$ python -q
>>> import numpy as np
>>> import numpy.linalg as la
>>> np.set_printoptions(precision=2, suppress=True, linewidth=120, floatmode="fixed")
>>> f = np.array([9, 4, 2, 0]) + 0.5
>>> X = np.outer(f, f) / (f @ f)
>>> X.round(2) + 0
array([[0.77, 0.37, 0.20, 0.04],
       [0.37, 0.17, 0.10, 0.02],
       [0.20, 0.10, 0.05, 0.01],
       [0.04, 0.02, 0.01, 0.00]])
>>> # equal to its transpose
>>> vals, vecs = la.eigh(X)
>>> np.round(vecs.T @ X @ vecs, 2) + 0
array([[0.00, 0.00, 0.00, 0.00],
       [0.00, 0.00, 0.00, 0.00],
       [0.00, 0.00, 0.00, 0.00],
       [0.00, 0.00, 0.00, 1.00]])
>>> np.round(vecs @ np.diag(vals) @ vecs.T, 2) + 0
array([[0.77, 0.37, 0.20, 0.04],
       [0.37, 0.17, 0.10, 0.02],
       [0.20, 0.10, 0.05, 0.01],
       [0.04, 0.02, 0.01, 0.00]])
>>> la.eigvalsh(X + 3 * np.eye(4))
array([3.00, 3.00, 3.00, 4.00])
>>> np.round(la.svd(X, compute_uv=False), 2) + 0
array([1.00, 0.00, 0.00, 0.00])
>>> np.round(vals.sum(), 2), np.trace(X)
(np.float64(1.0), np.float64(1.0))
>>> np.round(la.eigvalsh(X @ X), 2) + 0
array([0.00, 0.00, 0.00, 1.00])
>>> U, s, Vt = la.svd(X)
>>> s.round(2) + 0
array([1.00, 0.00, 0.00, 0.00])
>>> np.argmax(s[:-1] / (s[1:] + 1e-6)) + 1
np.int64(1)
>>> Y = U[:, :1] @ np.diag(s[:1]) @ Vt[:1]
>>> round(float(la.norm(X - Y) / la.norm(X)), 2)
0.0
>>> s = 20 * 0.9 ** np.arange(6)
>>> O, _ = la.qr(np.array([[-0.9, -1.3, 0.3, 0.7, 0.4, 0.1],
...     [-1.0, 0.4, -1.5, -0.6, 0.6, -0.3],
...     [0.3, -1.5, -0.4, 0.3, 1.2, -1.3],
...     [-1.4, -0.6, 1.3, -0.4, -1.1, 0.0],
...     [0.5, 2.0, -0.4, -1.1, 1.2, -0.8],
...     [0.7, 0.7, 1.3, 0.2, 0.8, 0.8]]))
>>> rng = np.random.default_rng(57)
>>> arr = rng.normal(size=(16, 6)) * s @ O
>>> arr
array([[-13.92,  11.18,   2.14, -20.69, -18.90,   6.51],
       [  0.86,   5.81,   2.32, -18.28,  22.58,   9.74],
       [-11.92, -24.12,  -0.35,   6.96,  -8.89,  -8.78],
       [-22.31,   4.08, -15.71,  24.00,   4.13,   0.10],
       [ -3.59,  14.73, -11.73,   6.53,   4.15,  19.42],
       [-24.49,  -6.02,   8.97, -18.86, -20.84, -13.18],
       [  0.46, -18.87,  -6.69, -12.40,  23.29,  40.38],
       [  4.92,  -8.50,  -2.55,   7.73,  13.42,  17.92],
       [ -9.68,   0.37,  -1.18,  16.84,  10.68,   2.42],
       [ -4.48,  18.28, -10.87, -13.93,  -6.51,  -0.77],
       [ 16.45,  28.72, -25.05,   8.45,  -1.15, -12.10],
       [ 21.31, -18.99,   6.86,  -4.07,   6.69,  14.20],
       [ 15.56, -13.72, -13.65,  -8.86,  22.66,   3.45],
       [ 15.19,  11.00,  12.43, -12.74,   9.95,   7.71],
       [ 18.47,  10.46,  17.45, -21.94,  -7.85,  11.80],
       [ 12.02,  -9.10,   2.28,  29.62,   4.96,  -4.88]])
>>> d = la.norm(arr[:, None] - arr[None], axis=-1)
>>> d[:5, :5]
array([[ 0.00, 44.54, 48.52, 54.85, 41.84],
       [44.54,  0.00, 55.10, 55.55, 36.69],
       [48.52, 55.10,  0.00, 40.96, 51.71],
       [54.85, 55.55, 40.96,  0.00, 34.03],
       [41.84, 36.69, 51.71, 34.03,  0.00]])
>>> d.mean(axis=1).argmax()
np.int64(5)
>>> np.unravel_index(d.round(6).argmax(), d.shape)
(np.int64(6), np.int64(10))
>>> Y = np.array([[-1, -1, -2, 1, 1, -2, -3],
...     [-1, 3, -2, 1, 3, -2, -3],
...     [-1, -2, 0, -3, 2, -2, -3],
...     [-2, -3, -3, 1, -2, 1, 3],
...     [1, 1, 1, 0, -2, 1, 3],
...     [2, -3, 0, -2, -2, 1, 3],
...     [0, 2, 2, 1, 2, -1, 3]])
>>> F = np.triu(Y)
>>> F
array([[-1, -1, -2,  1,  1, -2, -3],
       [ 0,  3, -2,  1,  3, -2, -3],
       [ 0,  0,  0, -3,  2, -2, -3],
       [ 0,  0,  0,  1, -2,  1,  3],
       [ 0,  0,  0,  0, -2,  1,  3],
       [ 0,  0,  0,  0,  0,  1,  3],
       [ 0,  0,  0,  0,  0,  0,  3]])
>>> # triangular, det is the product of the diagonal
>>> rk = la.matrix_rank(F)
>>> rk
np.int64(6)
>>> N = la.svd(F)[2][rk:].T
>>> [int(la.matrix_rank(np.delete(F, i, axis=0))) for i in range(7)]
[5, 5, 6, 6, 6, 6, 6]
>>> np.round(N[:, 0] / N[np.abs(N[:, 0]).round(6).argmax(), 0], 2) + 0
array([ 1.00, -0.25, -0.38,  0.00,  0.00,  0.00,  0.00])
>>> np.round(F @ N, 2) + 0
array([[0.00],
       [0.00],
       [0.00],
       [0.00],
       [0.00],
       [0.00],
       [0.00]])
>>> U, s, Vt = la.svd(F)
>>> vecs = Vt[:(s > 1e-8).sum()]
>>> vec = F[2] + -2 * F[1] + rng.integers(2) * np.eye(7)[6]
>>> vec
array([ 0.00, -6.00,  4.00, -5.00, -4.00,  2.00,  4.00])
>>> np.diag(vecs.T @ vecs)
array([0.17, 0.95, 0.88, 1.00, 1.00, 1.00, 1.00])
>>> la.matrix_rank(np.vstack([F, vec]))
np.int64(6)
>>> np.round(vecs.T @ vecs, 2) + 0
array([[ 0.17,  0.21,  0.31,  0.00,  0.00,  0.00,  0.00],
       [ 0.21,  0.95, -0.08,  0.00,  0.00,  0.00,  0.00],
       [ 0.31, -0.08,  0.88,  0.00,  0.00,  0.00,  0.00],
       [ 0.00,  0.00,  0.00,  1.00,  0.00,  0.00,  0.00],
       [ 0.00,  0.00,  0.00,  0.00,  1.00,  0.00,  0.00],
       [ 0.00,  0.00,  0.00,  0.00,  0.00,  1.00,  0.00],
       [ 0.00,  0.00,  0.00,  0.00,  0.00,  0.00,  1.00]])
>>> np.allclose(vecs.T @ vecs @ vec, vec)
True
>>> f, r1 = F[2], F[4]
>>> f @ f
np.int64(26)
>>> f @ r1
np.int64(-15)
>>> pr = (f @ r1) / (f @ f) * f
>>> pr
array([-0.00, -0.00, -0.00,  1.73, -1.15,  1.15,  1.73])
>>> round((r1 - pr) @ f, 2)
np.float64(-0.0)
>>> round(float(la.norm(f + r1) ** 2 + la.norm(f - r1) ** 2), 2)
80.0
>>> r1 - pr
array([ 0.00,  0.00,  0.00, -1.73, -0.85, -0.15,  1.27])
>>> np.outer(f, r1)
array([[ 0,  0,  0,  0,  0,  0,  0],
       [ 0,  0,  0,  0,  0,  0,  0],
       [ 0,  0,  0,  0,  0,  0,  0],
       [ 0,  0,  0,  0,  6, -3, -9],
       [ 0,  0,  0,  0, -4,  2,  6],
       [ 0,  0,  0,  0,  4, -2, -6],
       [ 0,  0,  0,  0,  6, -3, -9]])
>>> np.round(F @ la.pinv(F) @ F, 2) + 0
array([[-1.00, -1.00, -2.00,  1.00,  1.00, -2.00, -3.00],
       [ 0.00,  3.00, -2.00,  1.00,  3.00, -2.00, -3.00],
       [ 0.00,  0.00,  0.00, -3.00,  2.00, -2.00, -3.00],
       [ 0.00,  0.00,  0.00,  1.00, -2.00,  1.00,  3.00],
       [ 0.00,  0.00,  0.00,  0.00, -2.00,  1.00,  3.00],
       [ 0.00,  0.00,  0.00,  0.00,  0.00,  1.00,  3.00],
       [ 0.00,  0.00,  0.00,  0.00,  0.00,  0.00,  3.00]])
>>> vec = np.array([0, 2, -2, -2])
>>> np.round((vec - X @ vec) @ (X @ vec), 2)
np.float64(0.0)
>>> la.eigvalsh(2 * X - np.eye(4))
array([-1.00, -1.00, -1.00,  1.00])
>>> X @ X @ vec
array([0.24, 0.12, 0.06, 0.01])
